>>> import numpy as np
>>> import numpy.linalg as la
>>> np.set_printoptions(precision=2, suppress=True, linewidth=120, sign=" ")
>>> feats = np.load("sample8.npy")
>>> print(feats)
[[-3  2 -3  2]
 [ 1 -3  1 -3]
 [-3  2 -3  2]
 [ 1 -3  1 -3]]
>>> rk = la.matrix_rank(feats)
>>> print(rk)
2
>>> ns = la.svd(feats)[2][rk:].T
>>> print([int(la.matrix_rank(np.delete(feats, i, axis=0))) for i in range(4)])
[2, 2, 2, 2]
>>> print(ns.shape)
(4, 2)
>>> print(np.round(ns @ ns.T, 2) + 0)
[[ 0.5  0.  -0.5  0. ]
 [ 0.   0.5  0.  -0.5]
 [-0.5  0.   0.5  0. ]
 [ 0.  -0.5  0.   0.5]]
>>> print(round(la.norm(feats, "nuc"), 2))
12.17
>>> print(la.norm(feats, axis=1))
[ 5.1   4.47  5.1   4.47]
>>> print(la.norm(feats, axis=0))
[ 4.47  5.1   4.47  5.1 ]
>>> print(la.norm(feats, axis=1).argmax())
0
>>> print(round(la.norm(feats) ** 2 / la.norm(feats, 2) ** 2, 2))
1.12
>>> print(round(la.norm(feats, 1), 2), np.round(la.norm(feats, np.inf), 2))
10.0 10.0
>>> print(feats[2] @ feats[1])
-18
>>> print(round(la.norm(feats[2] - feats[1]), 2))
9.06
>>> print(round(float(la.det(2 * feats)), 2), np.round(la.det(feats), 2))
0.0 0.0
>>> print(np.round(la.det(feats[::-1]), 2))
0.0
>>> M = np.loadtxt("layer3.csv", delimiter=",")
>>> print(M)
[[ 3.  0.  0.  0.  0.  0.  0.  0.  0.  0.]
 [ 0.  3.  0.  0.  0.  0.  0.  0.  0.  0.]
 [ 0.  0.  0.  0.  0.  0.  0.  0.  0.  0.]
 [ 0.  0.  0.  0.  0.  0.  0.  0.  0.  0.]
 [ 0.  0.  0.  0.  0.  0.  0.  0.  0.  0.]
 [ 0.  0.  0.  0.  0.  0.  0.  0.  0.  0.]
 [ 0.  0.  0.  0.  0.  0.  2.  0.  0.  0.]
 [ 0.  0.  0.  0.  0.  0.  0.  2.  0.  0.]
 [ 0.  0.  0.  0.  0.  0.  0.  0.  2.  0.]
 [ 0.  0.  0.  0.  0.  0.  0.  0.  0.  3.]]
>>> U, s, Vt = la.svd(M)
>>> print(np.argmax(s[:-1] / (s[1:] + 1e-6)) + 1)
6
>>> print(s)
[ 3.  3.  3.  2.  2.  2.  0.  0.  0.  0.]
>>> B = U[:, :6] @ np.diag(s[:6]) @ Vt[:6]
>>> print(la.matrix_rank(B))
6
>>> print(np.abs(M - B).max())
0.0
>>> print(B)
[[ 3.  0.  0.  0.  0.  0.  0.  0.  0.  0.]
 [ 0.  3.  0.  0.  0.  0.  0.  0.  0.  0.]
 [ 0.  0.  0.  0.  0.  0.  0.  0.  0.  0.]
 [ 0.  0.  0.  0.  0.  0.  0.  0.  0.  0.]
 [ 0.  0.  0.  0.  0.  0.  0.  0.  0.  0.]
 [ 0.  0.  0.  0.  0.  0.  0.  0.  0.  0.]
 [ 0.  0.  0.  0.  0.  0.  2.  0.  0.  0.]
 [ 0.  0.  0.  0.  0.  0.  0.  2.  0.  0.]
 [ 0.  0.  0.  0.  0.  0.  0.  0.  2.  0.]
 [ 0.  0.  0.  0.  0.  0.  0.  0.  0.  3.]]
>>> print(round(la.norm(M - B, 2), 2), s[6])
0.0 0.0
>>> print(np.round(la.norm(M - B) / la.norm(M), 2))
0.0
>>> U, s, Vt = la.svd(M)
>>> V = Vt[:(s > 1e-8).sum()]
>>> rng = np.random.default_rng(162)
>>> x = M[2] + 4 * M[4] + rng.integers(2) * np.eye(10)[5]
>>> print(x)
[ 0.  0.  0.  0.  0.  1.  0.  0.  0.  0.]
>>> print(la.matrix_rank(np.vstack([M, x])))
7
>>> print(V.T @ V)
[[ 1.  0.  0.  0.  0.  0.  0.  0.  0.  0.]
 [ 0.  1.  0.  0.  0.  0.  0.  0.  0.  0.]
 [ 0.  0.  0.  0.  0.  0.  0.  0.  0.  0.]
 [ 0.  0.  0.  0.  0.  0.  0.  0.  0.  0.]
 [ 0.  0.  0.  0.  0.  0.  0.  0.  0.  0.]
 [ 0.  0.  0.  0.  0.  0.  0.  0.  0.  0.]
 [ 0.  0.  0.  0.  0.  0.  1.  0.  0.  0.]
 [ 0.  0.  0.  0.  0.  0.  0.  1.  0.  0.]
 [ 0.  0.  0.  0.  0.  0.  0.  0.  1.  0.]
 [ 0.  0.  0.  0.  0.  0.  0.  0.  0.  1.]]
>>> print(np.round(la.norm(x - V.T @ V @ x), 2))
1.0
>>> B = np.array([[-3], [0], [-2], [2], [-3], [8], [-8], [-5], [-7], [-6]])
>>> C = np.array([[5, -3, 5, 6, -5, 9, 3, 9, 9, -1, 5]])
>>> arr = B @ C
>>> print(arr)
[[-15   9 -15 -18  15 -27  -9 -27 -27   3 -15]
 [  0   0   0   0   0   0   0   0   0   0   0]
 [-10   6 -10 -12  10 -18  -6 -18 -18   2 -10]
 [ 10  -6  10  12 -10  18   6  18  18  -2  10]
 [-15   9 -15 -18  15 -27  -9 -27 -27   3 -15]
 [ 40 -24  40  48 -40  72  24  72  72  -8  40]
 [-40  24 -40 -48  40 -72 -24 -72 -72   8 -40]
 [-25  15 -25 -30  25 -45 -15 -45 -45   5 -25]
 [-35  21 -35 -42  35 -63 -21 -63 -63   7 -35]
 [-30  18 -30 -36  30 -54 -18 -54 -54   6 -30]]
>>> print(np.argsort(-la.norm(arr, axis=0).round(6), kind="stable")[:3])
[ 5  7  8]
>>> print(la.cond(arr) > 100)
True
